In [1]: import numpy as np

In [2]: import numpy.linalg as la

In [3]: np.set_printoptions(precision=1, suppress=True, linewidth=100, legacy="1.25")

In [4]: data = np.load("out3.npy")

In [5]: data
Out[5]: 
array([[-0.2, -0.2, -1.1, -1.8, -0.2,  0. , -0.4, -0.3,  1.2, -1.5,  0.7,  1.5, -0.9],
       [-0.5,  0.3, -1.2,  1.2, -2.4,  1.6, -0.4,  0.4, -1.7,  1.9,  0.9, -0.1,  1.3],
       [-0.7, -0.1, -1. , -1.6, -0.6, -0.1, -0.5, -0.6,  1.7, -1. ,  1.2,  1.4, -0.9],
       [ 0.4, -1.1,  1. , -0.2,  0.5, -0.5,  0.9,  0.6, -0.2,  0.7,  0. , -0.8,  0.4],
       [ 0.2, -1. ,  1.5,  0.3, -1.9, -2.4,  0.4,  0.8,  0.5,  0.7, -0.8,  0.3, -0.1],
       [ 0.4,  0.3, -1.6, -1. ,  0.4,  0.8,  0.4,  0.6, -0.5, -0.1, -0.5, -0.7, -0.9],
       [ 0.7,  0.2, -0.1,  0.5,  0.4,  1.2,  1.4, -1.3,  0.4, -1.5, -0.9, -0.4,  0.8],
       [ 0.3,  0.2, -0.7,  0. ,  0.7,  1. ,  0.3, -2.2,  1.1, -0.9,  1.1,  0.5, -0.5],
       [ 0.3, -0.2,  1.1, -0.5, -1.2, -1.7,  0.4,  1.3,  0.5,  0.7,  2.1,  0.4, -0.4],
       [-0.3, -0.2, -1. , -1.4,  0.2,  0.1,  0.1,  2.3, -0.2, -1.6, -1.2,  0.9,  0.2],
       [ 0.1, -0.7, -1.1,  0. ,  0.5,  1.3,  0.3, -0.8,  1. ,  2.1, -0.2,  0.8,  0.8],
       [ 0.1, -0.8, -0.1,  0. , -0.1,  0.4,  0.1, -0.1, -0.6,  0.6, -0.2,  0.6, -2. ]])

In [6]: r0, g = data[7], data[1]

In [7]: round(r0 @ g, 1)
Out[7]: -3.6

In [8]: pr = (r0 @ g) / (r0 @ r0) * r0

In [9]: np.round((g - pr) @ r0, 1)
Out[9]: 0.0

In [10]: round(la.norm(r0 + g) ** 2 + la.norm(r0 - g) ** 2, 1)
Out[10]: 63.3

In [11]: rng = np.random.default_rng(986)

In [12]: B = data + rng.integers(-2, 3, (12, 10)) @ rng.integers(-2, 3, (10, 13))

In [13]: B
Out[13]: 
array([[  1.8,   1.8, -16.1, -13.8,  11.8,  -5. ,   0.6,  -7.3,   2.2,  -1.5,   0.7,   0.5,  10.1],
       [ 10.5,  -0.7, -10.2,  -0.8,  -1.4,   0.6,   6.6,  -0.6, -13.7,   4.9,   2.9,  -9.1,   2.3],
       [-11.7,  -0.1,  -7. , -11.6,   4.4,   2.9,  -4.5,  -2.6,  10.7,  -3. ,   2.2,   4.4,   7.1],
       [ 10.4,  -3.1,  -1. ,  -0.2,  -5.5,   6.5,   8.9,   4.6, -13.2,  -0.3,   4. ,  -8.8,  -0.6],
       [ -8.8,  -1. ,  -4.5,  -8.7,   4.1,  -3.4,   2.4,  -8.2,   4.5, -10.3,   9.2,  -2.7,  11.9],
       [  2.4,   5.3,  -9.6,  -3. ,  12.4,  -8.2,   2.4, -10.4,  -1.5,   2.9,   1.5,  -4.7,  -2.9],
       [ 16.7,   3.2,   4.9,   7.5,   2.4,  15.2,   1.4,   4.7,  -8.6,   2.5,  -2.9,   2.6,  -8.2],
       [  3.3,   4.2,  -0.7,   3. ,  -4.3,   2. ,  -5.7,  -2.2,   4.1,   6.1,  -8.9,   3.5,  -7.5],
       [-11.7,  -4.2,   2.1,  -3.5,   4.8,  -5.7,   2.4,  -4.7,   5.5, -12.3,  15.1,   0.4,  10.6],
       [  4.7,   1.8,   1. ,  -5.4,   5.2,  16.1,  -1.9,  10.3,  -3.2,  -3.6,  -0.2,   3.9,   4.2],
       [  7.1,   0.3,  -7.1, -13. ,  -1.5,  15.3,  -1.7,   8.2,   3. ,  10.1, -13.2,   4.8,   6.8],
       [ 12.1,  -2.8,  -2.1,  -4. ,   8.9,   9.4,   6.1,   1.9,  -8.6,   1.6,   2.8,  -2.4,   4. ]])

In [14]: np.round(la.svd(B - data, compute_uv=False), 1) + 0
Out[14]: array([53.5, 40.7, 34.1, 29. , 18.4,  8.4,  5.1,  4.2,  2.9,  2.2,  0. ,  0. ])

In [15]: np.abs(B - data).sum(axis=1)
Out[15]: array([69., 60., 64., 66., 82., 63., 80., 52., 80., 57., 87., 67.])
